>>> import numpy as np
>>> np.set_printoptions(precision=2, suppress=True, linewidth=100, floatmode="fixed")
>>> rnd = lambda a: np.round(a, 2) + 0
>>> A = np.array([[0, 1, 1, 1, 1, 0, 0],
...     [1, 0, 1, 0, 0, 0, 1],
...     [1, 1, 0, 1, 1, 1, 1],
...     [1, 0, 1, 0, 0, 1, 0],
...     [1, 0, 1, 0, 0, 0, 1],
...     [0, 0, 1, 1, 0, 0, 0],
...     [0, 1, 1, 0, 1, 0, 0]])
>>> # symmetric
>>> rk = np.linalg.matrix_rank(A)
>>> print(rk)
6
>>> ns = np.linalg.svd(A)[2][rk:].T
>>> print(rnd(ns @ ns.T))
[[ 0.00  0.00  0.00  0.00  0.00  0.00  0.00]
 [ 0.00  0.50  0.00  0.00 -0.50  0.00  0.00]
 [ 0.00  0.00  0.00  0.00  0.00  0.00  0.00]
 [ 0.00  0.00  0.00  0.00  0.00  0.00  0.00]
 [ 0.00 -0.50  0.00  0.00  0.50  0.00  0.00]
 [ 0.00  0.00  0.00  0.00  0.00  0.00  0.00]
 [ 0.00  0.00  0.00  0.00  0.00  0.00  0.00]]
>>> print([int(np.linalg.matrix_rank(A[:, :j + 1])) for j in range(7)])
[1, 2, 3, 4, 4, 5, 6]
>>> print([int(np.linalg.matrix_rank(A[:i])) for i in range(1, len(A) + 1)])
[1, 2, 3, 4, 4, 5, 6]
>>> print(np.linalg.matrix_rank(A.T @ A), np.linalg.matrix_rank(A @ A.T))
6 6
>>> print(rnd(A @ ns))
[[0.00]
 [0.00]
 [0.00]
 [0.00]
 [0.00]
 [0.00]
 [0.00]]
>>> r0, g = A[1], A[0]
>>> print(r0 @ r0)
3
>>> pr = (r0 @ g) / (r0 @ r0) * r0
>>> print(rnd(g - pr))
[-0.33  1.00  0.67  1.00  1.00  0.00 -0.33]
>>> print(np.unique(A.round(6), axis=0).shape)
(6, 7)
>>> print(np.allclose(A[:-1].T @ np.linalg.lstsq(A[:-1].T, A[-1])[0], A[-1]))
False
>>> print(rnd(A @ np.linalg.pinv(A) @ A))
[[0.00 1.00 1.00 1.00 1.00 0.00 0.00]
 [1.00 0.00 1.00 0.00 0.00 0.00 1.00]
 [1.00 1.00 0.00 1.00 1.00 1.00 1.00]
 [1.00 0.00 1.00 0.00 0.00 1.00 0.00]
 [1.00 0.00 1.00 0.00 0.00 0.00 1.00]
 [0.00 0.00 1.00 1.00 0.00 0.00 0.00]
 [0.00 1.00 1.00 0.00 1.00 0.00 0.00]]
>>> print(rnd(np.trace(np.linalg.pinv(A) @ A)))
6.0
>>> print(rnd(np.linalg.eigvalsh(A).min()))
-2.19
>>> try:
...     np.linalg.cholesky(A)
... except np.linalg.LinAlgError as e:
...     print(e)
... 
Matrix is not positive definite
>>> print(np.all(np.linalg.eigvalsh(A) > 0))
False
>>> print(np.trace(A @ A @ A) // 6)
6
>>> print(A @ A)
[[4 1 3 1 1 2 3]
 [1 3 2 2 3 1 1]
 [3 2 6 2 2 1 2]
 [1 2 2 3 2 1 1]
 [1 3 2 2 3 1 1]
 [2 1 1 1 1 2 1]
 [3 1 2 1 1 1 3]]
>>> print(np.argwhere(np.triu(A)))
[[0 1]
 [0 2]
 [0 3]
 [0 4]
 [1 2]
 [1 6]
 [2 3]
 [2 4]
 [2 5]
 [2 6]
 [3 5]
 [4 6]]
>>> Lm = np.diag(A.sum(axis=1)) - A
>>> print((np.linalg.eigvalsh(Lm) < 1e-8).sum())
1
>>> print(rnd(np.linalg.eigvalsh(Lm)))
[0.00 1.44 3.00 3.00 4.00 5.56 7.00]
>>> print(np.linalg.matrix_rank(Lm))
6
>>> print(Lm)
[[ 4 -1 -1 -1 -1  0  0]
 [-1  3 -1  0  0  0 -1]
 [-1 -1  6 -1 -1 -1 -1]
 [-1  0 -1  3  0 -1  0]
 [-1  0 -1  0  3  0 -1]
 [ 0  0 -1 -1  0  2  0]
 [ 0 -1 -1  0 -1  0  3]]
>>> print(round(np.linalg.det(Lm[1:, 1:])))
288
>>> mat = np.array([[-0.9, -0.7, 0.5, 0.0, 0.0, -0.3],
...     [1.9, -0.2, 0.5, 0.8, -0.3, 0.8],
...     [-1.6, 0.8, -1.2, -1.1, -0.3, 1.0],
...     [0.6, 0.5, -0.4, 0.8, 0.6, -1.1]])
>>> print(mat)
[[-0.90 -0.70  0.50  0.00  0.00 -0.30]
 [ 1.90 -0.20  0.50  0.80 -0.30  0.80]
 [-1.60  0.80 -1.20 -1.10 -0.30  1.00]
 [ 0.60  0.50 -0.40  0.80  0.60 -1.10]]
>>> t3 = np.stack([mat, 5 * mat, mat[::-1]])
>>> print(t3.shape)
(3, 4, 6)
>>> print((t3 @ mat.T).shape)
(3, 4, 4)
>>> print(rnd(np.linalg.norm(t3, axis=(1, 2))))
[ 4.10 20.51  4.10]
>>> print(rnd(np.einsum("bij,cij->bc", t3, t3)))
[[ 16.83  84.15  -9.10]
 [ 84.15 420.75 -45.50]
 [ -9.10 -45.50  16.83]]
>>> M2 = np.array([[0, 0], [2, 3], [1, 3], [2, 2], [0, 0], [1, 1]])
>>> print(rnd(np.einsum("ik,kj->ji", mat, M2)))
[[-1.20  2.50 -0.80  1.10]
 [-0.90  3.30 -2.40  0.80]]
>>> print(rnd(mat @ M2))
[[-1.20 -0.90]
 [ 2.50  3.30]
 [-0.80 -2.40]
 [ 1.10  0.80]]
>>> print(np.linalg.matrix_rank(np.vstack([mat, M2.T])))
6
>>> M2 = mat / np.sqrt((mat ** 2).mean(axis=1, keepdims=True))
>>> print(rnd(np.linalg.norm(M2, axis=1)))
[2.45 2.45 2.45 2.45]
>>> print(np.linalg.matrix_rank(M2) == np.linalg.matrix_rank(mat))
True
>>> print(rnd(M2[1]))
[ 2.03 -0.21  0.53  0.85 -0.32  0.85]
